$ ipython --no-banner

In [1]: import numpy as np

In [2]: import numpy.linalg as la

In [3]: np.set_printoptions(precision=1, suppress=True, linewidth=140)

In [4]: tidy = lambda a: np.round(a, 1) + 0

In [5]: A = np.loadtxt("case0.csv", delimiter=",")

In [6]: A
Out[6]: 
array([[ 1., -2.,  1., -2.],
       [ 0.,  1.,  0.,  1.],
       [ 1., -2.,  1., -2.],
       [ 0.,  1.,  0.,  1.]])

In [7]: rank = la.matrix_rank(A)

In [8]: rank
Out[8]: np.int64(2)

In [9]: N = la.svd(A)[2][rank:].T

In [10]: la.matrix_rank(A.T @ A), la.matrix_rank(A @ A.T)
Out[10]: (np.int64(2), np.int64(2))

In [11]: tidy(A @ N)
Out[11]: 
array([[0., 0.],
       [0., 0.],
       [0., 0.],
       [0., 0.]])

In [12]: N.shape
Out[12]: (4, 2)

In [13]: x0 = np.array([1, 2, 0, 0])

In [14]: (A * x0).sum(axis=1)
Out[14]: array([-3.,  2., -3.,  2.])

In [15]: np.sign((A @ x0).round(6))
Out[15]: array([-1.,  1., -1.,  1.])

In [16]: A @ (2 * x0)
Out[16]: array([-6.,  4., -6.,  4.])

In [17]: np.einsum("ij,j->i", A, x0)
Out[17]: array([-3.,  2., -3.,  2.])

In [18]: A @ x0
Out[18]: array([-3.,  2., -3.,  2.])

In [19]: A @ np.eye(4)[2]
Out[19]: array([1., 0., 1., 0.])

In [20]: left, s, Vh = la.svd(A)

In [21]: vecs = Vh[:(s > 1e-8).sum()]

In [22]: rng = np.random.default_rng(53)

In [23]: x0 = A[0] + -1 * A[2] + rng.integers(2) * np.eye(4)[0]

In [24]: x0
Out[24]: array([1., 0., 0., 0.])

In [25]: tidy(np.diag(vecs.T @ vecs))
Out[25]: array([0.5, 0.5, 0.5, 0.5])

In [26]: tidy(la.norm(x0 - vecs.T @ vecs @ x0))
Out[26]: np.float64(0.7)

In [27]: la.matrix_rank(np.vstack([A, x0]))
Out[27]: np.int64(3)

In [28]: idx = rng.permutation(4)

In [29]: idx
Out[29]: array([2, 0, 3, 1])

In [30]: out = A[idx][:, idx]

In [31]: out
Out[31]: 
array([[ 1.,  1., -2., -2.],
       [ 1.,  1., -2., -2.],
       [ 0.,  0.,  1.,  1.],
       [ 0.,  0.,  1.,  1.]])

In [32]: np.trace(out)
Out[32]: np.float64(4.0)

In [33]: tidy(np.sort(np.abs(la.eigvals(out))))
Out[33]: array([0., 0., 2., 2.])

In [34]: np.diag(out)
Out[34]: array([1., 1., 1., 1.])

In [35]: feats = np.array([[-1.0, 3.0, 0.0, 0.0],
    ...:     [3.0, -3.0, 3.0, 0.0],
    ...:     [0.0, 3.0, -5.0, 3.0],
    ...:     [0.0, 0.0, 3.0, 3.0]])

In [36]: # equal to its transpose

In [37]: evals, vecs = la.eig(feats)

In [38]: tidy(feats @ vecs[:, 0] - evals[0] * vecs[:, 0])
Out[38]: array([0., 0., 0., 0.])

In [39]: tidy(evals)
Out[39]: array([-8.1, -3.5,  1.4,  4.2])

In [40]: tidy(np.sort(la.eigvals(la.inv(feats))))
Out[40]: array([-0.3, -0.1,  0.2,  0.7])

In [41]: tidy(np.prod(evals))
Out[41]: np.float64(171.0)

In [42]: tidy(np.sort(la.eigvals(feats @ feats)))
Out[42]: array([ 2.1, 12.2, 17.6, 66.1])

In [43]: tidy(np.sort(la.eigvals(feats.T)))
Out[43]: array([-8.1, -3.5,  1.4,  4.2])

In [44]: evals, vecs = la.eigh(feats)

In [45]: x0 = np.array([1, 2, 2, 2])

In [46]: tidy(la.eigvalsh(feats[1:, 1:]))
Out[46]: array([-7.7, -1.4,  4.1])

In [47]: tidy(vecs * np.maximum(evals, 0) @ vecs.T)
Out[47]: 
array([[0.8, 0.7, 0.3, 0.1],
       [0.7, 0.7, 0.4, 0.5],
       [0.3, 0.4, 0.6, 1.3],
       [0.1, 0.5, 1.3, 3.5]])

In [48]: x0 @ feats @ x0
Out[48]: np.float64(39.0)

In [49]: (np.sign(vecs[:, -1].round(6)) == np.sign(vecs[0, -1].round(6))).astype(int)
Out[49]: array([1, 1, 1, 1])

In [50]: x0 = np.array([3, 3, 1, 3])

In [51]: target = feats @ x0

In [52]: target
Out[52]: array([ 6.,  3., 13., 12.])

In [53]: tidy(la.solve(feats, feats[:, 0]))
Out[53]: array([1., 0., 0., 0.])

In [54]: tidy(la.solve(feats, 5 * target))
Out[54]: array([15., 15.,  5., 15.])

In [55]: tidy(la.solve(feats, target + feats[:, 3]))
Out[55]: array([3., 3., 1., 4.])

In [56]: tidy(la.solve(feats.T, feats[3]))
Out[56]: array([0., 0., 0., 1.])

In [57]: m1 = np.load("mat.npy")

In [58]: m1
Out[58]: 
array([[2, 2, 2, 2],
       [2, 4, 4, 4],
       [2, 4, 6, 6],
       [2, 4, 6, 8]])

In [59]: # symmetric

In [60]: out = la.inv(m1)

In [61]: m1 @ out
Out[61]: 
array([[1., 0., 0., 0.],
       [0., 1., 0., 0.],
       [0., 0., 1., 0.],
       [0., 0., 0., 1.]])

In [62]: low = la.cholesky(m1)

In [63]: tidy(low @ low.T)
Out[63]: 
array([[2., 2., 2., 2.],
       [2., 4., 4., 4.],
       [2., 4., 6., 6.],
       [2., 4., 6., 8.]])

In [64]: tidy(low)
Out[64]: 
array([[1.4, 0. , 0. , 0. ],
       [1.4, 1.4, 0. , 0. ],
       [1.4, 1.4, 1.4, 0. ],
       [1.4, 1.4, 1.4, 1.4]])

In [65]: np.einsum("ij,ji->", m1, m1)
Out[65]: np.int64(280)

In [66]: tidy(la.det(2 * m1)), tidy(la.det(m1))
Out[66]: (np.float64(256.0), np.float64(16.0))

In [67]: x0 = np.ones(4)

In [68]: for _ in range(7):
    ...:     x0 = m1 @ x0
    ...:     x0 /= la.norm(x0)
    ...:     print(round(x0 @ m1 @ x0, 1))
    ...: 
16.6
16.6
16.6
16.6
16.6
16.6
16.6

In [69]: tidy(la.eigvalsh(m1)[-1])
Out[69]: np.float64(16.6)

In [70]: evals, vecs = la.eigh(m1)

In [71]: tidy(la.eigvalsh(m1 @ m1))
Out[71]: array([  0.3,   0.7,   4. , 275. ])

In [72]: tidy(vecs.T @ vecs)
Out[72]: 
array([[1., 0., 0., 0.],
       [0., 1., 0., 0.],
       [0., 0., 1., 0.],
       [0., 0., 0., 1.]])

In [73]: tidy(np.abs(vecs[:, -1]))
Out[73]: array([0.2, 0.4, 0.6, 0.7])

In [74]: E = np.load("dump.npy")

In [75]: E
Out[75]: 
array([[ 0, -2,  1],
       [ 2,  0, -1],
       [-1,  1,  0]])

In [76]: # skew, so no eigenvalue has a real part

In [77]: proj = np.triu(np.array([[3, 3, 1, 0], [0, 3, 3, 2], [0, 1, 2, 1], [2, 0, 0, 0]]), 1) + np.eye(4)

In [78]: out = proj @ feats @ la.inv(proj)

In [79]: np.trace(out), np.trace(feats)
Out[79]: (np.float64(-6.0), np.float64(-6.0))

In [80]: out = E / np.sqrt((E ** 2).mean(axis=1, keepdims=True))

In [81]: tidy(la.norm(out, axis=1))
Out[81]: array([1.7, 1.7, 1.7])

In [82]: la.matrix_rank(E - E.mean(axis=1, keepdims=True))
Out[82]: np.int64(2)

In [83]: la.matrix_rank(out) == la.matrix_rank(E)
Out[83]: np.True_

In [84]: out = feats + rng.integers(-2, 3, (4, 3)) @ rng.integers(-2, 3, (3, 4))

In [85]: out
Out[85]: 
array([[ 0.,  8.,  2.,  3.],
       [ 8.,  2.,  9.,  1.],
       [-3., -2., -9.,  1.],
       [-2.,  6.,  1.,  8.]])

In [86]: tidy(la.svd(out - feats, compute_uv=False))
Out[86]: array([13.5,  8.1,  0.4,  0. ])

In [87]: la.matrix_rank(out - feats, tol=1e-8)
Out[87]: np.int64(3)

In [88]: mat = np.loadtxt("x.csv", delimiter=",")

In [89]: mat
Out[89]: 
array([[ -0.4,   3.9,   0.5],
       [ -8.6,   2.6,  -7.5],
       [  3. ,   3.6,   3.3],
       [-11.7,   1.5, -10.2],
       [ -1.1,   0.6,  -0.9],
       [ -8.2,   2.5,  -6.6],
       [  1.9,   3.6,   2.2],
       [ -3.7,   2. ,  -3.7],
       [ -4.9,   4.1,  -3.8],
       [ -2. ,   3.7,  -1.4],
       [ -8.5,   0.8,  -6.8],
       [ -7.2,   5. ,  -5.4],
       [ -9.3,   2.9,  -7.3],
       [ -6.4,   0.8,  -5. ],
       [ -7. ,   4.9,  -5.3],
       [-11.5,   1.4,  -9.3],
       [  3.1,   3.5,   3.5],
       [ -1.2,   3.5,  -0.2],
       [  1.4,   3.6,   1.5],
       [  1.1,   1.3,   1.4],
       [ -6. ,   2.6,  -5.7],
       [ -9.2,   3.6,  -6.8]])

In [90]: D = la.norm(mat[:, None] - mat[None], axis=-1)

In [91]: np.unravel_index(D.round(6).argmax(), D.shape)
Out[91]: (np.int64(3), np.int64(16))

In [92]: tidy(D[:5, :5])
Out[92]: 
array([[ 0. , 11.5,  4.4, 15.7,  3.7],
       [11.5,  0. , 15.9,  4.3, 10.2],
       [ 4.4, 15.9,  0. , 20.1,  6.6],
       [15.7,  4.3, 20.1,  0. , 14.1],
       [ 3.7, 10.2,  6.6, 14.1,  0. ]])

In [93]: D.shape
Out[93]: (22, 22)

In [94]: D.mean(axis=1).argmax()
Out[94]: np.int64(16)

In [95]: tidy(D[18])
Out[95]: array([ 2.1, 13.5,  2.4, 17.7,  4.6, 12.6,  0.9,  7.5,  8.2,  4.5, 13.2, 11.1, 13.9, 10.5, 10.9, 17. ,  2.6,  3.1,  0. ,  2.3, 10.4, 13.5])

In [96]: tidy(la.norm(mat - mat.mean(axis=0), axis=1))
Out[96]: array([ 5.6,  5.9, 10. , 10.1,  4.7,  5. ,  8.4,  1.1,  1.5,  3.2,  5.7,  4.1,  6.3,  3.3,  3.9,  9.4, 10.2,  4.5,  7.6,  7.4,  2.9,  6. ])

In [97]: (D + 1e9 * np.eye(22)).round(6).argmin(axis=1)
Out[97]: array([17, 12, 16, 15, 17,  1, 18,  8,  7, 17,  5, 14,  1, 20, 11,  3,  2,  0,  6, 18, 13, 12])

In [98]: Q, vecs = la.qr(mat[:, :1])[0], la.qr(mat[:, 1:])[0]

In [99]: s = la.svd(Q.T @ vecs, compute_uv=False)

In [100]: tidy(la.norm(Q @ Q.T - vecs @ vecs.T, 2))
Out[100]: np.float64(1.0)

In [101]: G = np.cov(mat, rowvar=False)

In [102]: np.argwhere(np.triu(np.abs(np.corrcoef(mat.T)) > 0.8, 1))
Out[102]: array([[0, 2]])

In [103]: tidy(np.corrcoef(mat.T))
Out[103]: 
array([[1. , 0.2, 1. ],
       [0.2, 1. , 0.3],
       [1. , 0.3, 1. ]])

In [104]: np.argsort(-mat.std(axis=0).round(6), kind="stable")
Out[104]: array([0, 2, 1])

In [105]: tidy(np.corrcoef(mat[:, 0], mat[:, 2])[0, 1])
Out[105]: np.float64(1.0)

In [106]: tidy(np.polyfit(mat[:, 0], mat[:, 2], 1))
Out[106]: array([0.9, 0.5])

In [107]: idx = rng.integers(0, 2, 4)

In [108]: data = np.triu((idx[:, None] == idx) & (rng.random((4, 4)) < 0.8), 1).astype(int)

In [109]: data += data.T

In [110]: data
Out[110]: 
array([[0, 1, 1, 0],
       [1, 0, 1, 0],
       [1, 1, 0, 0],
       [0, 0, 0, 0]])

In [111]: # splits into 2 blocks

In [112]: out = np.array([[7, 6, -3], [0, -8, -3]])

In [113]: basis = np.kron(out, data)

In [114]: basis.shape
Out[114]: (8, 12)

In [115]: la.matrix_rank(basis)
Out[115]: np.int64(6)

In [116]: basis
Out[116]: 
array([[ 0,  7,  7,  0,  0,  6,  6,  0,  0, -3, -3,  0],
       [ 7,  0,  7,  0,  6,  0,  6,  0, -3,  0, -3,  0],
       [ 7,  7,  0,  0,  6,  6,  0,  0, -3, -3,  0,  0],
       [ 0,  0,  0,  0,  0,  0,  0,  0,  0,  0,  0,  0],
       [ 0,  0,  0,  0,  0, -8, -8,  0,  0, -3, -3,  0],
       [ 0,  0,  0,  0, -8,  0, -8,  0, -3,  0, -3,  0],
       [ 0,  0,  0,  0, -8, -8,  0,  0, -3, -3,  0,  0],
       [ 0,  0,  0,  0,  0,  0,  0,  0,  0,  0,  0,  0]])
